% ipython --no-banner

In [1]: import numpy as np

In [2]: np.set_printoptions(suppress=True, linewidth=100)

In [3]: rng = np.random.default_rng(43694)

In [4]: t = np.sort(rng.uniform(-2, 2, 21))

In [5]: mat = np.c_[t, t ** 2, t ** 3] @ np.array([[-1, 1, 1], [0, -3, 1], [-2, -1, -3]])

In [6]: mat.round(1) + 0
Out[6]: 
array([[ 11. ,  -5.4,  15. ],
       [  7.5,  -4.7,   9.7],
       [  5.3,  -4. ,   6.4],
       [  2.8,  -2.9,   2.6],
       [  2.4,  -2.6,   2.1],
       [  2.4,  -2.6,   2.1],
       [  2.3,  -2.6,   2. ],
       [  1.3,  -1.8,   0.8],
       [  0.9,  -1.3,   0.3],
       [  0.1,  -0.1,  -0.1],
       [  0. ,   0. ,   0. ],
       [  0. ,   0. ,   0. ],
       [ -0.6,  -0.2,   0.4],
       [ -0.8,  -0.5,   0.4],
       [ -0.9,  -0.5,   0.3],
       [ -1.9,  -1.7,  -0.1],
       [ -2.5,  -2.5,  -0.6],
       [ -3.5,  -3.6,  -1.4],
       [ -8.7,  -9. ,  -6.8],
       [ -9.1,  -9.4,  -7.3],
       [-10.2, -10.6,  -8.6]])

In [7]: cen = mat - mat.mean(axis=0)

In [8]: Uu, sigma, Vh = np.linalg.svd(cen, full_matrices=False)

In [9]: np.round(Vh[0] * np.sign(Vh[0, np.abs(Vh[0]).argmax()]), 1)
Out[9]: array([0.7, 0.2, 0.7])

In [10]: np.searchsorted(np.cumsum(sigma ** 2) / (sigma ** 2).sum(), 0.9) + 1
Out[10]: np.int64(2)

In [11]: np.round(cen.mean(axis=0), 1) + 0
Out[11]: array([0., 0., 0.])

In [12]: cen = (mat - mat.mean(axis=0)) / mat.std(axis=0)

In [13]: np.round(cen.std(axis=0), 1)
Out[13]: array([1., 1., 1.])

In [14]: np.argwhere(np.abs(cen) > 2)
Out[14]: 
array([[ 0,  0],
       [ 0,  2],
       [19,  1],
       [20,  0],
       [20,  1]])

In [15]: c = np.linalg.lstsq(np.delete(cen, 0, axis=1), cen[:, 0])[0]

In [16]: np.abs(c).argmax()
Out[16]: np.int64(1)

In [17]: round(1 - np.var(cen[:, 0] - np.delete(cen, 0, axis=1) @ c), 1)
Out[17]: np.float64(1.0)

In [18]: c.round(1)
Out[18]: array([0.2, 0.9])

In [19]: D = np.linalg.norm(mat[:, None] - mat[None], axis=-1)

In [20]: (D + 1e9 * np.eye(21)).round(6).argmin(axis=1)
Out[20]: array([ 1,  2,  1,  4,  5,  4,  5,  8,  7, 10, 11, 10, 13, 14, 13, 16, 15, 16, 19, 18, 19])

In [21]: np.round(np.linalg.norm(mat, axis=1), 1) + 0
Out[21]: 
array([19.4, 13.1,  9.3,  4.8,  4.1,  4.1,  4. ,  2.4,  1.6,  0.2,  0. ,  0.1,  0.7,  1. ,  1.1,
        2.5,  3.6,  5.2, 14.3, 15. , 17. ])

In [22]: np.linalg.matrix_rank(D ** 2)
Out[22]: np.int64(5)

In [23]: D.mean(axis=1).argmax()
Out[23]: np.int64(0)

In [24]: proj = mat @ np.linalg.solve(mat.T @ mat, mat.T)

In [25]: np.round(proj @ mat[:, 0], 1) + 0
Out[25]: 
array([ 11. ,   7.5,   5.3,   2.8,   2.4,   2.4,   2.3,   1.3,   0.9,   0.1,   0. ,   0. ,  -0.6,
        -0.8,  -0.9,  -1.9,  -2.5,  -3.5,  -8.7,  -9.1, -10.2])

In [26]: np.allclose(proj @ proj, proj)
Out[26]: True

In [27]: out = np.array([[1, 1, 1], [3, 0, 0]])

In [28]: W0 = np.block([[np.zeros((2, 2)), out], [out.T, np.zeros((3, 3))]])

In [29]: W0
Out[29]: 
array([[0., 0., 1., 1., 1.],
       [0., 0., 3., 0., 0.],
       [1., 3., 0., 0., 0.],
       [1., 0., 0., 0., 0.],
       [1., 0., 0., 0., 0.]])

In [30]: # row 4 repeats row 3

In [31]: Uu, sigma, Vh = np.linalg.svd(W0)

In [32]: evecs = Vh[:(sigma > 1e-8).sum()]

In [33]: x = W0[3] + 4 * W0[4] + rng.integers(2) * np.eye(5)[1]

In [34]: x
Out[34]: array([5., 1., 0., 0., 0.])

In [35]: np.linalg.matrix_rank(np.vstack([W0, x]))
Out[35]: np.int64(4)

In [36]: np.round(np.diag(evecs.T @ evecs), 1)
Out[36]: array([1. , 1. , 1. , 0.5, 0.5])

In [37]: np.round(evecs.T @ evecs, 1) + 0
Out[37]: 
array([[1. , 0. , 0. , 0. , 0. ],
       [0. , 1. , 0. , 0. , 0. ],
       [0. , 0. , 1. , 0. , 0. ],
       [0. , 0. , 0. , 0.5, 0.5],
       [0. , 0. , 0. , 0.5, 0.5]])

In [38]: round(np.linalg.norm(W0), 1)
Out[38]: np.float64(4.9)

In [39]: np.linalg.matrix_rank(W0)
Out[39]: np.int64(4)

In [40]: np.unravel_index(np.abs(W0).argmax(), W0.shape)
Out[40]: (np.int64(1), np.int64(2))

In [41]: np.abs(W0).max()
Out[41]: np.float64(3.0)

In [42]: W0 - W0[0]
Out[42]: 
array([[ 0.,  0.,  0.,  0.,  0.],
       [ 0.,  0.,  2., -1., -1.],
       [ 1.,  3., -1., -1., -1.],
       [ 1.,  0., -1., -1., -1.],
       [ 1.,  0., -1., -1., -1.]])

In [43]: W0.shape
Out[43]: (5, 5)

In [44]: W0.mean(axis=0)
Out[44]: array([0.6, 0.6, 0.8, 0.2, 0.2])

In [45]: A = np.load("block1.npy")

In [46]: A
Out[46]: 
array([[-2, -1,  0,  1,  2],
       [ 3,  4,  5,  6,  7],
       [ 8,  9, 10, 11, 12],
       [13, 14, 15, 16, 17],
       [18, 19, 20, 21, 22]])

In [47]: lab = rng.permutation(5)

In [48]: lab
Out[48]: array([0, 2, 3, 1, 4])

In [49]: out = A[lab][:, lab]

In [50]: np.round(np.sort(np.abs(np.linalg.eigvals(out))), 1) + 0
Out[50]: array([ 0. ,  0. ,  0. ,  4.6, 54.6])

In [51]: np.trace(out)
Out[51]: np.int64(50)

In [52]: np.allclose(out, A)
Out[52]: False

In [53]: out = np.array([[0, 1, 2, 0], [0, 1, 2, 1]])

In [54]: K = out.T @ out

In [55]: K
Out[55]: 
array([[0, 0, 0, 0],
       [0, 2, 4, 1],
       [0, 4, 8, 2],
       [0, 1, 2, 1]])

In [56]: K @ K
Out[56]: 
array([[ 0,  0,  0,  0],
       [ 0, 21, 42, 11],
       [ 0, 42, 84, 22],
       [ 0, 11, 22,  6]])

In [57]: (K - K.T) / 2
Out[57]: 
array([[0., 0., 0., 0.],
       [0., 0., 0., 0.],
       [0., 0., 0., 0.],
       [0., 0., 0., 0.]])

In [58]: np.trace(K)
Out[58]: np.int64(11)

In [59]: round(np.linalg.det(K), 1)
Out[59]: np.float64(0.0)

In [60]: np.round(np.sort(np.abs(np.linalg.eigvals(K))), 1) + 0
Out[60]: array([ 0. ,  0. ,  0.5, 10.5])

In [61]: np.allclose(K, K.T)
Out[61]: True

In [62]: np.round(np.abs(np.linalg.eigvals(K)).max(), 1)
Out[62]: np.float64(10.5)

In [63]: (K + K.T) / 2
Out[63]: 
array([[0., 0., 0., 0.],
       [0., 2., 4., 1.],
       [0., 4., 8., 2.],
       [0., 1., 2., 1.]])

In [64]: Uu, sigma, Vh = np.linalg.svd(K)

In [65]: evecs = Vh[:(sigma > 1e-8).sum()]

In [66]: x = K[0] + 2 * K[3] + rng.integers(2) * np.eye(4)[3]

In [67]: x
Out[67]: array([0., 2., 4., 3.])

In [68]: np.linalg.matrix_rank(np.vstack([K, x]))
Out[68]: np.int64(2)

In [69]: np.allclose(evecs.T @ evecs @ x, x)
Out[69]: True

In [70]: r = np.linalg.matrix_rank(K)

In [71]: r
Out[71]: np.int64(2)

In [72]: null = np.linalg.svd(K)[2][r:].T

In [73]: np.allclose(K @ null, 0)
Out[73]: True

In [74]: [int(np.linalg.matrix_rank(K[:, :j + 1])) for j in range(4)]
Out[74]: [0, 1, 1, 2]

In [75]: [int(np.linalg.matrix_rank(np.delete(K, i, axis=0))) for i in range(4)]
Out[75]: [2, 2, 2, 1]

In [76]: np.round(K @ null, 1) + 0
Out[76]: 
array([[0., 0.],
       [0., 0.],
       [0., 0.],
       [0., 0.]])

In [77]: t = np.radians(120)

In [78]: Rm = np.eye(5)

In [79]: Rm[3, 3] = Rm[4, 4] = np.cos(t)

In [80]: Rm[3, 4], Rm[4, 3] = -np.sin(t), np.sin(t)

In [81]: Rm.round(1)
Out[81]: 
array([[ 1. ,  0. ,  0. ,  0. ,  0. ],
       [ 0. ,  1. ,  0. ,  0. ,  0. ],
       [ 0. ,  0. ,  1. ,  0. ,  0. ],
       [ 0. ,  0. ,  0. , -0.5, -0.9],
       [ 0. ,  0. ,  0. ,  0.9, -0.5]])

In [82]: out = A @ Rm.T

In [83]: np.allclose(A @ A.T, out @ out.T)
Out[83]: True

In [84]: np.round(np.abs(out - A).max(axis=0), 1)
Out[84]: array([ 0. ,  0. ,  0. , 50.6, 14.8])
